% python3 -q
>>> import numpy as np
>>> import numpy.linalg as la
>>> np.set_printoptions(suppress=True, linewidth=160)
>>> rng = np.random.default_rng(817)
>>> arr = (rng.random((11, 11)) < 0.3) + np.eye(11)
>>> arr /= arr.sum(axis=1, keepdims=True)
>>> arr.round(3)
array([[0.667, 0.   , 0.   , 0.333, 0.   , 0.   , 0.   , 0.   , 0.   , 0.   , 0.   ],
       [0.   , 0.333, 0.   , 0.   , 0.   , 0.   , 0.   , 0.333, 0.   , 0.333, 0.   ],
       [0.2  , 0.2  , 0.2  , 0.   , 0.2  , 0.   , 0.   , 0.2  , 0.   , 0.   , 0.   ],
       [0.167, 0.167, 0.   , 0.167, 0.   , 0.167, 0.   , 0.   , 0.167, 0.167, 0.   ],
       [0.   , 0.   , 0.   , 0.   , 0.5  , 0.   , 0.   , 0.   , 0.5  , 0.   , 0.   ],
       [0.2  , 0.2  , 0.   , 0.   , 0.   , 0.4  , 0.   , 0.   , 0.2  , 0.   , 0.   ],
       [0.   , 0.   , 0.   , 0.   , 0.   , 0.   , 0.667, 0.   , 0.   , 0.   , 0.333],
       [0.   , 0.   , 0.   , 0.   , 0.   , 0.5  , 0.   , 0.5  , 0.   , 0.   , 0.   ],
       [0.   , 0.   , 0.167, 0.   , 0.   , 0.167, 0.   , 0.167, 0.167, 0.167, 0.167],
       [0.   , 0.2  , 0.2  , 0.   , 0.2  , 0.   , 0.   , 0.   , 0.   , 0.2  , 0.2  ],
       [0.25 , 0.   , 0.   , 0.   , 0.25 , 0.25 , 0.   , 0.   , 0.   , 0.   , 0.25 ]])
>>> gram = arr.T @ arr
>>> print(la.matrix_rank(gram))
10
>>> np.allclose(gram, gram.T)
True
>>> z = rng.permutation(11)
>>> print(z)
[ 6  0  9  5  1 10  2  7  3  4  8]
>>> other = arr[z][:, z]
>>> np.round(np.sort(np.abs(la.eigvals(other))), 3) + 0
array([0.   , 0.226, 0.3  , 0.3  , 0.313, 0.313, 0.423, 0.591, 0.591, 0.667, 1.   ])
>>> rank = la.matrix_rank(arr)
>>> print(rank)
10
>>> null = la.svd(arr)[2][rank:].T
>>> np.round(arr @ null, 3) + 0
array([[0.],
       [0.],
       [0.],
       [0.],
       [0.],
       [0.],
       [0.],
       [0.],
       [0.],
       [0.],
       [0.]])
>>> print(np.allclose(arr @ null, 0))
True
>>> print(la.matrix_rank(arr.T @ arr), la.matrix_rank(arr @ arr.T))
10 10
>>> np.round(null[:, 0] / null[np.abs(null[:, 0]).round(6).argmax(), 0], 3)
array([ 0.333, -0.667,  0.333, -0.667,  0.333,  0.333,  0.5  , -0.333, -0.333,  1.   , -1.   ])
>>> Q, _ = la.qr(np.array([[-0.6, 1.2, -1.5, 1.7, -3.2, -0.1, -1.2],
...     [-0.4, 1.0, 1.3, 0.1, -0.1, 0.6, 0.0],
...     [0.1, -0.7, 0.1, 0.4, 0.3, -0.1, 0.6],
...     [0.4, 0.5, 0.2, 1.0, 0.1, 0.7, -1.8],
...     [-0.9, -1.4, 0.9, 0.1, 1.4, -0.8, 0.9],
...     [-1.3, -1.3, 1.8, -1.5, -0.4, -0.4, 1.7],
...     [1.3, 1.8, 0.6, -1.0, 0.2, -0.7, -2.8]]))
>>> vals = np.array([2, 2, 2, 2, -2, 3, 1])
>>> E = Q @ np.diag(vals) @ Q.T
>>> E.round(3)
array([[ 1.829,  0.207, -0.474, -0.425,  0.683, -0.576,  0.048],
       [ 0.207,  1.614,  0.242,  0.643, -0.586,  0.656,  0.01 ],
       [-0.474,  0.242,  0.537, -0.329,  1.122, -0.972, -0.125],
       [-0.425,  0.643, -0.329,  1.263,  0.353, -0.795, -0.297],
       [ 0.683, -0.586,  1.122,  0.353,  1.67 ,  0.864,  0.576],
       [-0.576,  0.656, -0.972, -0.795,  0.864,  0.854, -0.293],
       [ 0.048,  0.01 , -0.125, -0.297,  0.576, -0.293,  2.233]])
>>> vals, vecs = la.eigh(E)
>>> x = np.array([4, 8, 7, 6, 2, 2, 8])
>>> np.round(la.eigvalsh(E[1:, 1:]), 3)
array([-1.703,  1.   ,  2.   ,  2.   ,  2.   ,  2.874])
>>> z = rng.permutation(7)
>>> other = E[:, z] * rng.choice([-1, 1], 7)
>>> other.round(3)
array([[-0.425, -0.474, -0.576, -1.829, -0.683, -0.048, -0.207],
       [ 0.643,  0.242,  0.656, -0.207,  0.586, -0.01 , -1.614],
       [-0.329,  0.537, -0.972,  0.474, -1.122,  0.125, -0.242],
       [ 1.263, -0.329, -0.795,  0.425, -0.353,  0.297, -0.643],
       [ 0.353,  1.122,  0.864, -0.683, -1.67 , -0.576,  0.586],
       [-0.795, -0.972,  0.854,  0.576, -0.864,  0.293, -0.656],
       [-0.297, -0.125, -0.293, -0.048, -0.576, -2.233, -0.01 ]])
>>> left, _, vt = la.svd(E.T @ other)
>>> np.round(left @ vt, 3) + 0
array([[ 0.,  0.,  0., -1.,  0.,  0.,  0.],
       [ 0.,  0.,  0.,  0.,  0.,  0., -1.],
       [ 0.,  1.,  0.,  0.,  0.,  0.,  0.],
       [ 1.,  0.,  0.,  0.,  0.,  0.,  0.],
       [ 0.,  0.,  0.,  0., -1.,  0.,  0.],
       [ 0.,  0.,  1.,  0.,  0.,  0.,  0.],
       [ 0.,  0.,  0.,  0.,  0., -1.,  0.]])
